In [1]: import numpy as np

In [2]: from numpy import linalg as LA

In [3]: np.set_printoptions(precision=2, suppress=True, linewidth=140)

In [4]: E = np.array([[1, 0, -2, -2],
   ...:     [0, -3, 0, 2],
   ...:     [0, 3, 3, 1],
   ...:     [2, -1, 1, 1],
   ...:     [-3, -3, 0, 1]])

In [5]: E
Out[5]: 
array([[ 1,  0, -2, -2],
       [ 0, -3,  0,  2],
       [ 0,  3,  3,  1],
       [ 2, -1,  1,  1],
       [-3, -3,  0,  1]])

In [6]: u, r1 = E[0], E[1]

In [7]: u @ r1
Out[7]: np.int64(-4)

In [8]: u @ u
Out[8]: np.int64(9)

In [9]: p = (u @ r1) / (u @ u) * u

In [10]: round(float(LA.norm(u + r1) ** 2 + LA.norm(u - r1) ** 2), 2)
Out[10]: 44.0

In [11]: np.outer(u, r1)
Out[11]: 
array([[ 0, -3,  0,  2],
       [ 0,  0,  0,  0],
       [ 0,  6,  0, -4],
       [ 0,  6,  0, -4]])

In [12]: LA.matrix_rank(np.outer(u, r1))
Out[12]: np.int64(1)

In [13]: p
Out[13]: array([-0.44, -0.  ,  0.89,  0.89])

In [14]: round((r1 - p) @ u, 2)
Out[14]: np.float64(-0.0)

In [15]: proj = E @ LA.solve(E.T @ E, E.T)

In [16]: np.allclose(proj @ proj, proj)
Out[16]: True

In [17]: np.round(LA.eigvalsh(proj), 2) + 0
Out[17]: array([0., 1., 1., 1., 1.])

In [18]: rng = np.random.default_rng(618296)

In [19]: M2 = E + rng.integers(-2, 3, (5, 3)) @ rng.integers(-2, 3, (3, 4))

In [20]: M2
Out[20]: 
array([[  1,  -5,   1,   1],
       [  0,  -8,   3,   3],
       [  0,  -1,   6,   2],
       [  2,  -1,   1,   1],
       [ -3, -11,   4,   7]])

In [21]: LA.matrix_rank(M2 - E, tol=1e-8)
Out[21]: np.int64(3)

In [22]: LA.svd(M2 - E, compute_uv=False)
Out[22]: array([14.59,  2.65,  0.45,  0.  ])

In [23]: M2 - E
Out[23]: 
array([[ 0, -5,  3,  3],
       [ 0, -5,  3,  1],
       [ 0, -4,  3,  1],
       [ 0,  0,  0,  0],
       [ 0, -8,  4,  6]])

In [24]: LA.svd(M2, compute_uv=False)
Out[24]: array([17.61,  5.36,  3.51,  1.38])

In [25]: M2.sum(axis=1)
Out[25]: array([-2, -2,  7,  3, -3])

In [26]: M2.shape
Out[26]: (5, 4)

In [27]: np.abs(M2).max()
Out[27]: np.int64(11)

In [28]: M2.sum(axis=0)
Out[28]: array([  0, -26,  15,  14])

In [29]: J = np.array([[1, 2, 0, 2],
    ...:     [3, 2, 4, 5],
    ...:     [2, 0, 5, 0],
    ...:     [1, 3, 0, 0],
    ...:     [1, 0, 3, 1],
    ...:     [16, 12, 20, 27]])

In [30]: labels = rng.permutation(4)

In [31]: M2 = J[:, labels] * rng.choice([-1, 1], 4)

In [32]: M2
Out[32]: 
array([[  2,   2,  -1,   0],
       [  2,   5,  -3,   4],
       [  0,   0,  -2,   5],
       [  3,   0,  -1,   0],
       [  0,   1,  -1,   3],
       [ 12,  27, -16,  20]])

In [33]: Uu, _, Vt = LA.svd(J.T @ M2)

In [34]: labels
Out[34]: array([1, 3, 0, 2])

In [35]: np.round(Uu @ Vt, 2) + 0
Out[35]: 
array([[ 0.,  0., -1.,  0.],
       [ 1.,  0.,  0.,  0.],
       [ 0.,  0.,  0.,  1.],
       [ 0.,  1.,  0.,  0.]])

In [36]: vec = np.array([2, 3, 3, -3])

In [37]: target = J @ vec

In [38]: beta, lr = np.zeros(4), 1 / LA.norm(J, 2) ** 2

In [39]: for i in range(6):
    ...:     beta -= lr * J.T @ (J @ beta - target)
    ...:     if i % 2 == 0: print(i, round(LA.norm(J @ beta - target), 2))
    ...: 
0 18.01
2 17.68
4 17.35

In [40]: beta
Out[40]: array([0.56, 0.4 , 0.83, 0.68])
